% python3 -q
>>> import numpy as np
>>> np.set_printoptions(suppress=True, linewidth=140)
>>> arr = np.load("mat.npy")
>>> arr.round(2)
array([[ 0.99, -0.04, -0.04, -0.01, -0.08, -0.06, -0.08, -0.06],
       [-0.04,  0.89, -0.11, -0.04, -0.25, -0.18, -0.25, -0.18],
       [-0.04, -0.11,  0.89, -0.04, -0.25, -0.18, -0.25, -0.18],
       [-0.01, -0.04, -0.04,  0.99, -0.08, -0.06, -0.08, -0.06],
       [-0.08, -0.25, -0.25, -0.08,  0.42, -0.42, -0.58, -0.42],
       [-0.06, -0.18, -0.18, -0.06, -0.42,  0.7 , -0.42, -0.3 ],
       [-0.08, -0.25, -0.25, -0.08, -0.58, -0.42,  0.42, -0.42],
       [-0.06, -0.18, -0.18, -0.06, -0.42, -0.3 , -0.42,  0.7 ]])
>>> # columns are unit length and at right angles
>>> evals, evecs = np.linalg.eigh(arr)
>>> x = np.array([-5, -7, 5, 9, 2, 6, 7, 6])
>>> np.round(evecs * np.abs(evals) @ evecs.T, 2) + 0
array([[1., 0., 0., 0., 0., 0., 0., 0.],
       [0., 1., 0., 0., 0., 0., 0., 0.],
       [0., 0., 1., 0., 0., 0., 0., 0.],
       [0., 0., 0., 1., 0., 0., 0., 0.],
       [0., 0., 0., 0., 1., 0., 0., 0.],
       [0., 0., 0., 0., 0., 1., 0., 0.],
       [0., 0., 0., 0., 0., 0., 1., 0.],
       [0., 0., 0., 0., 0., 0., 0., 1.]])
>>> np.round(evecs * np.maximum(evals, 0) @ evecs.T, 2)
array([[ 0.99, -0.02, -0.02, -0.01, -0.04, -0.03, -0.04, -0.03],
       [-0.02,  0.95, -0.05, -0.02, -0.13, -0.09, -0.12, -0.09],
       [-0.02, -0.05,  0.95, -0.02, -0.12, -0.09, -0.12, -0.09],
       [-0.01, -0.02, -0.02,  0.99, -0.04, -0.03, -0.04, -0.03],
       [-0.04, -0.13, -0.12, -0.04,  0.71, -0.21, -0.29, -0.21],
       [-0.03, -0.09, -0.09, -0.03, -0.21,  0.85, -0.21, -0.15],
       [-0.04, -0.12, -0.12, -0.04, -0.29, -0.21,  0.71, -0.21],
       [-0.03, -0.09, -0.09, -0.03, -0.21, -0.15, -0.21,  0.85]])
>>> O, Rm = np.linalg.qr(arr)
>>> np.round(O.T @ O, 2) + 0
array([[1., 0., 0., 0., 0., 0., 0., 0.],
       [0., 1., 0., 0., 0., 0., 0., 0.],
       [0., 0., 1., 0., 0., 0., 0., 0.],
       [0., 0., 0., 1., 0., 0., 0., 0.],
       [0., 0., 0., 0., 1., 0., 0., 0.],
       [0., 0., 0., 0., 0., 1., 0., 0.],
       [0., 0., 0., 0., 0., 0., 1., 0.],
       [0., 0., 0., 0., 0., 0., 0., 1.]])
>>> np.round(O @ Rm, 2)
array([[ 0.99, -0.04, -0.04, -0.01, -0.08, -0.06, -0.08, -0.06],
       [-0.04,  0.89, -0.11, -0.04, -0.25, -0.18, -0.25, -0.18],
       [-0.04, -0.11,  0.89, -0.04, -0.25, -0.18, -0.25, -0.18],
       [-0.01, -0.04, -0.04,  0.99, -0.08, -0.06, -0.08, -0.06],
       [-0.08, -0.25, -0.25, -0.08,  0.42, -0.42, -0.58, -0.42],
       [-0.06, -0.18, -0.18, -0.06, -0.42,  0.7 , -0.42, -0.3 ],
       [-0.08, -0.25, -0.25, -0.08, -0.58, -0.42,  0.42, -0.42],
       [-0.06, -0.18, -0.18, -0.06, -0.42, -0.3 , -0.42,  0.7 ]])
>>> np.allclose(Rm.T @ Rm, arr.T @ arr)
True
>>> abs(Rm[0, 0]), np.round(np.linalg.norm(arr[:, 0]), 2)
(np.float64(1.0), np.float64(1.0))
>>> O.round(2)
array([[-0.99,  0.04,  0.04,  0.01,  0.08,  0.06, -0.08, -0.06],
       [ 0.04, -0.89,  0.11,  0.04,  0.25,  0.18, -0.25, -0.18],
       [ 0.04,  0.11, -0.89,  0.04,  0.25,  0.18, -0.25, -0.18],
       [ 0.01,  0.04,  0.04, -0.99,  0.08,  0.06, -0.08, -0.06],
       [ 0.08,  0.25,  0.25,  0.08, -0.42,  0.42, -0.58, -0.42],
       [ 0.06,  0.18,  0.18,  0.06,  0.42, -0.7 , -0.42, -0.3 ],
       [ 0.08,  0.25,  0.25,  0.08,  0.58,  0.42,  0.42, -0.42],
       [ 0.06,  0.18,  0.18,  0.06,  0.42,  0.3 , -0.42,  0.7 ]])
